$ python -q
>>> import numpy as np
>>> import numpy.linalg as la
>>> np.set_printoptions(precision=2, suppress=True, linewidth=120)
>>> mat = np.load("a.npy")
>>> print(mat)
[[3 4 0 0 4 3 5 0]
 [0 0 0 0 0 3 0 0]
 [0 1 0 0 1 3 0 0]
 [3 4 0 0 4 3 5 0]
 [0 1 0 0 1 3 0 0]
 [3 4 0 0 4 3 5 0]
 [0 0 0 0 0 3 0 0]
 [2 3 0 0 3 3 3 0]
 [4 5 0 1 5 3 7 0]
 [0 1 0 0 1 3 0 0]
 [0 1 0 0 1 3 0 0]
 [4 5 0 1 5 3 7 0]
 [2 3 0 0 3 3 3 0]
 [1 2 0 0 2 3 1 0]
 [2 3 0 0 3 3 3 0]
 [0 0 0 0 0 3 0 0]
 [3 4 0 0 4 3 5 0]
 [0 1 0 0 1 3 0 0]
 [1 2 0 0 2 3 1 0]
 [3 4 0 0 4 3 5 0]
 [4 5 0 1 5 3 7 0]
 [0 0 0 0 0 3 0 0]
 [3 4 0 0 4 3 5 0]
 [0 0 0 0 0 3 0 0]
 [3 4 0 0 4 3 5 0]
 [0 1 0 0 1 3 0 0]
 [1 2 0 0 2 3 1 0]
 [3 4 0 0 4 3 5 0]
 [3 4 0 0 4 3 5 0]
 [4 5 0 1 5 3 7 0]
 [0 0 0 0 0 3 0 0]
 [0 1 0 0 1 3 0 0]
 [3 4 0 0 4 3 5 0]
 [5 6 0 3 6 3 9 0]
 [2 3 0 0 3 3 3 0]]
>>> print([round(float(x), 2) for x in la.svd(mat, compute_uv=False)[:3]])
[40.76, 10.89, 3.07]
>>> print(la.cond(mat) > 100)
True
>>> print(la.matrix_rank(mat, rtol=0.1))
2
>>> r = la.matrix_rank(mat)
>>> print(r)
5
>>> N = la.svd(mat)[2][r:].T
>>> print([int(la.matrix_rank(mat[:, :j + 1])) for j in range(8)])
[1, 2, 2, 3, 3, 4, 5, 5]
>>> print(N.shape)
(8, 3)
>>> print([int(la.matrix_rank(mat[:i])) for i in range(1, len(mat) + 1)])
[1, 2, 3, 3, 3, 3, 3, 4, 5, 5, 5, 5, 5, 5, 5, 5, 5, 5, 5, 5, 5, 5, 5, 5, 5, 5, 5, 5, 5, 5, 5, 5, 5, 5, 5]
>>> print(la.matrix_rank(mat.T @ mat), la.matrix_rank(mat @ mat.T))
5 5
>>> print(np.round(N @ N.T, 2) + 0)
[[ 0.   0.   0.   0.   0.   0.   0.   0. ]
 [ 0.   0.5  0.   0.  -0.5  0.   0.   0. ]
 [ 0.   0.   1.   0.   0.   0.   0.   0. ]
 [ 0.   0.   0.   0.   0.   0.   0.   0. ]
 [ 0.  -0.5  0.   0.   0.5  0.   0.   0. ]
 [ 0.   0.   0.   0.   0.   0.   0.   0. ]
 [ 0.   0.   0.   0.   0.   0.   0.   0. ]
 [ 0.   0.   0.   0.   0.   0.   0.   1. ]]
>>> left, sig, Vt = la.svd(mat)
>>> print(sig.round(2) + 0)
[40.76 10.89  3.07  2.05  0.51  0.    0.    0.  ]
>>> print(np.argmax(sig[:-1] / (sig[1:] + 1e-6)) + 1)
5
>>> A2 = left[:, :5] @ np.diag(sig[:5]) @ Vt[:5]
>>> print(round(la.norm(mat - A2) / la.norm(mat), 2))
0.0
>>> print(la.matrix_rank(A2))
5
>>> print(la.matrix_rank(mat, rtol=0.05))
4
>>> left, sig, Vt = la.svd(mat, full_matrices=False)
>>> print(np.round(Vt @ Vt.T, 2) + 0)
[[1. 0. 0. 0. 0. 0. 0. 0.]
 [0. 1. 0. 0. 0. 0. 0. 0.]
 [0. 0. 1. 0. 0. 0. 0. 0.]
 [0. 0. 0. 1. 0. 0. 0. 0.]
 [0. 0. 0. 0. 1. 0. 0. 0.]
 [0. 0. 0. 0. 0. 1. 0. 0.]
 [0. 0. 0. 0. 0. 0. 1. 0.]
 [0. 0. 0. 0. 0. 0. 0. 1.]]
>>> print(np.abs(left[:, 0]).round(6).argmax())
33
>>> print(np.round(sig / sig[0], 2) + 0)
[1.   0.27 0.08 0.05 0.01 0.   0.   0.  ]
>>> print(np.round(left.T @ mat @ Vt.T, 2) + 0)
[[40.76  0.    0.    0.    0.    0.    0.    0.  ]
 [ 0.   10.89  0.    0.    0.    0.    0.    0.  ]
 [ 0.    0.    3.07  0.    0.    0.    0.    0.  ]
 [ 0.    0.    0.    2.05  0.    0.    0.    0.  ]
 [ 0.    0.    0.    0.    0.51  0.    0.    0.  ]
 [ 0.    0.    0.    0.    0.    0.    0.    0.  ]
 [ 0.    0.    0.    0.    0.    0.    0.    0.  ]
 [ 0.    0.    0.    0.    0.    0.    0.    0.  ]]
>>> print(sig.round(2) + 0)
[40.76 10.89  3.07  2.05  0.51  0.    0.    0.  ]
>>> print((sig > 1e-8).sum())
5
>>> print(round(np.sqrt((sig ** 2).sum()), 2), np.round(la.norm(mat), 2))
42.36 42.36
